In [1]: import numpy as np

In [2]: import numpy.linalg as la

In [3]: np.set_printoptions(precision=3, suppress=True, linewidth=160)

In [4]: J = np.load("sample8.npy")

In [5]: J
Out[5]: 
array([[ 3, -3,  0,  0,  0,  0],
       [ 2,  1,  0,  0,  0,  0],
       [ 3,  0,  0,  0,  0,  0],
       [ 0,  0,  3, -3,  0,  0],
       [ 0,  0,  2,  1,  0,  0],
       [ 0,  0,  3,  0,  0,  0],
       [ 0,  0,  0,  0,  3, -3],
       [ 0,  0,  0,  0,  2,  1],
       [ 0,  0,  0,  0,  3,  0]])

In [6]: W1 = np.array([[0, 2], [0, 1], [0, 3], [3, 3], [-3, 0], [0, -1]])

In [7]: c = np.array([1, 1])

In [8]: H = np.maximum(J @ W1 + c, 0)

In [9]: H
Out[9]: 
array([[ 1,  4],
       [ 1,  6],
       [ 1,  7],
       [ 0,  1],
       [ 4, 10],
       [ 1, 10],
       [ 0,  4],
       [ 0,  0],
       [ 0,  1]])

In [10]: la.matrix_rank(H)
Out[10]: np.int64(2)

In [11]: (H > 0).mean(axis=0)
Out[11]: array([0.556, 0.889])

In [12]: (H > 0).astype(int)
Out[12]: 
array([[1, 1],
       [1, 1],
       [1, 1],
       [0, 1],
       [1, 1],
       [1, 1],
       [0, 1],
       [0, 0],
       [0, 1]])

In [13]: W2 = np.array([[2, 2, 1], [2, 1, 0]])

In [14]: (H @ W2).round(6).argmax(axis=1)
Out[14]: array([0, 0, 0, 0, 0, 0, 0, 0, 0])

In [15]: W1 @ W2
Out[15]: 
array([[ 4,  2,  0],
       [ 2,  1,  0],
       [ 6,  3,  0],
       [12,  9,  3],
       [-6, -6, -3],
       [-2, -1,  0]])

In [16]: t = np.radians(180)

In [17]: Rm = np.eye(6)

In [18]: Rm[5, 5] = Rm[3, 3] = np.cos(t)

In [19]: Rm[5, 3], Rm[3, 5] = -np.sin(t), np.sin(t)

In [20]: Rm.round(3) + 0
Out[20]: 
array([[ 1.,  0.,  0.,  0.,  0.,  0.],
       [ 0.,  1.,  0.,  0.,  0.,  0.],
       [ 0.,  0.,  1.,  0.,  0.,  0.],
       [ 0.,  0.,  0., -1.,  0.,  0.],
       [ 0.,  0.,  0.,  0.,  1.,  0.],
       [ 0.,  0.,  0.,  0.,  0., -1.]])

In [21]: B = J @ Rm.T

In [22]: np.allclose(la.norm(J, axis=1), la.norm(B, axis=1))
Out[22]: True

In [23]: round(float(la.det(Rm)), 3), np.trace(Rm)
Out[23]: (1.0, np.float64(2.0))

In [24]: data = np.loadtxt("m.csv", delimiter=",")

In [25]: data
Out[25]: 
array([[0.4  , 0.2  , 0.   , 0.   , 0.2  , 0.   , 0.   , 0.   , 0.   , 0.2  ],
       [0.   , 0.5  , 0.25 , 0.   , 0.   , 0.25 , 0.   , 0.   , 0.   , 0.   ],
       [0.   , 0.   , 0.25 , 0.   , 0.   , 0.   , 0.25 , 0.25 , 0.   , 0.25 ],
       [0.   , 0.111, 0.111, 0.222, 0.   , 0.111, 0.111, 0.111, 0.111, 0.111],
       [0.   , 0.   , 0.   , 0.   , 1.   , 0.   , 0.   , 0.   , 0.   , 0.   ],
       [0.   , 0.   , 0.25 , 0.   , 0.   , 0.25 , 0.25 , 0.25 , 0.   , 0.   ],
       [0.   , 0.   , 0.167, 0.167, 0.167, 0.   , 0.333, 0.167, 0.   , 0.   ],
       [0.25 , 0.   , 0.25 , 0.25 , 0.   , 0.   , 0.   , 0.25 , 0.   , 0.   ],
       [0.   , 0.   , 0.25 , 0.   , 0.25 , 0.25 , 0.   , 0.   , 0.25 , 0.   ],
       [0.   , 0.   , 0.   , 0.   , 0.   , 0.333, 0.   , 0.333, 0.   , 0.333]])

In [26]: B = np.array([[-1, 0, 0],
    ...:     [0, 1, -2],
    ...:     [2, -1, 2],
    ...:     [-2, 1, 2],
    ...:     [-2, 2, -2],
    ...:     [-2, 2, -1],
    ...:     [-1, -1, 2],
    ...:     [-1, -1, 1],
    ...:     [2, -2, -1],
    ...:     [0, 0, -2]])

In [27]: B.T @ data.T
Out[27]: 
array([[-0.8  ,  0.   ,  0.   , -0.444, -2.   , -0.5  , -0.833, -0.5  ,  0.   , -1.   ],
       [ 0.6  ,  0.75 , -0.75 ,  0.   ,  2.   , -0.25 , -0.167, -0.25 ,  0.25 ,  0.333],
       [-1.2  , -0.75 ,  0.75 ,  0.333, -2.   ,  1.   ,  1.167,  1.25 , -0.5  , -0.667]])

In [28]: np.einsum("ik,kj->ij", data, B)
Out[28]: 
array([[-0.8  ,  0.6  , -1.2  ],
       [ 0.   ,  0.75 , -0.75 ],
       [ 0.   , -0.75 ,  0.75 ],
       [-0.444,  0.   ,  0.333],
       [-2.   ,  2.   , -2.   ],
       [-0.5  , -0.25 ,  1.   ],
       [-0.833, -0.167,  1.167],
       [-0.5  , -0.25 ,  1.25 ],
       [ 0.   ,  0.25 , -0.5  ],
       [-1.   ,  0.333, -0.667]])

In [29]: np.einsum("ik,kj->ji", data, B)
Out[29]: 
array([[-0.8  ,  0.   ,  0.   , -0.444, -2.   , -0.5  , -0.833, -0.5  ,  0.   , -1.   ],
       [ 0.6  ,  0.75 , -0.75 ,  0.   ,  2.   , -0.25 , -0.167, -0.25 ,  0.25 ,  0.333],
       [-1.2  , -0.75 ,  0.75 ,  0.333, -2.   ,  1.   ,  1.167,  1.25 , -0.5  , -0.667]])

In [30]: np.vstack([data, B.T]).shape
Out[30]: (13, 10)
